$ python3 -q
>>> import numpy as np
>>> np.set_printoptions(suppress=True, linewidth=140)
>>> W0 = np.load("data.npy")
>>> W0
array([[5, 0, 0, 0, 0, 0, 0, 0, 0, 0],
       [0, 1, 0, 0, 0, 0, 0, 0, 0, 0],
       [0, 0, 5, 0, 0, 0, 0, 0, 0, 0],
       [0, 0, 0, 1, 0, 0, 0, 0, 0, 0],
       [0, 0, 0, 0, 6, 0, 0, 0, 0, 0],
       [0, 0, 0, 0, 0, 3, 0, 0, 0, 0],
       [0, 0, 0, 0, 0, 0, 5, 0, 0, 0],
       [0, 0, 0, 0, 0, 0, 0, 4, 0, 0],
       [0, 0, 0, 0, 0, 0, 0, 0, 4, 0],
       [0, 0, 0, 0, 0, 0, 0, 0, 0, 0]])
>>> # equal to its transpose
>>> np.flatnonzero(np.linalg.matrix_power((W0 != 0) + (W0.T != 0) + np.eye(10), 10)[8])
array([8])
>>> (np.linalg.matrix_power((W0 != 0) + (W0.T != 0) + np.eye(10), 10) > 0).astype(int)
array([[1, 0, 0, 0, 0, 0, 0, 0, 0, 0],
       [0, 1, 0, 0, 0, 0, 0, 0, 0, 0],
       [0, 0, 1, 0, 0, 0, 0, 0, 0, 0],
       [0, 0, 0, 1, 0, 0, 0, 0, 0, 0],
       [0, 0, 0, 0, 1, 0, 0, 0, 0, 0],
       [0, 0, 0, 0, 0, 1, 0, 0, 0, 0],
       [0, 0, 0, 0, 0, 0, 1, 0, 0, 0],
       [0, 0, 0, 0, 0, 0, 0, 1, 0, 0],
       [0, 0, 0, 0, 0, 0, 0, 0, 1, 0],
       [0, 0, 0, 0, 0, 0, 0, 0, 0, 1]])
>>> Uu, sig, vt = np.linalg.svd(W0)
>>> sig
array([6., 5., 5., 5., 4., 4., 3., 1., 1., 0.])
>>> np.argmax(sig[:-1] / (sig[1:] + 1e-6)) + 1
np.int64(9)
>>> B = Uu[:, :9] @ np.diag(sig[:9]) @ vt[:9]
>>> np.round(np.linalg.norm(W0 - B) / np.linalg.norm(W0), 2)
np.float64(0.0)
>>> np.linalg.matrix_rank(W0, rtol=0.05)
np.int64(9)
>>> round(np.linalg.norm(W0 - B, 2), 2), sig[9]
(np.float64(0.0), np.float64(0.0))
>>> B
array([[5., 0., 0., 0., 0., 0., 0., 0., 0., 0.],
       [0., 1., 0., 0., 0., 0., 0., 0., 0., 0.],
       [0., 0., 5., 0., 0., 0., 0., 0., 0., 0.],
       [0., 0., 0., 1., 0., 0., 0., 0., 0., 0.],
       [0., 0., 0., 0., 6., 0., 0., 0., 0., 0.],
       [0., 0., 0., 0., 0., 3., 0., 0., 0., 0.],
       [0., 0., 0., 0., 0., 0., 5., 0., 0., 0.],
       [0., 0., 0., 0., 0., 0., 0., 4., 0., 0.],
       [0., 0., 0., 0., 0., 0., 0., 0., 4., 0.],
       [0., 0., 0., 0., 0., 0., 0., 0., 0., 0.]])
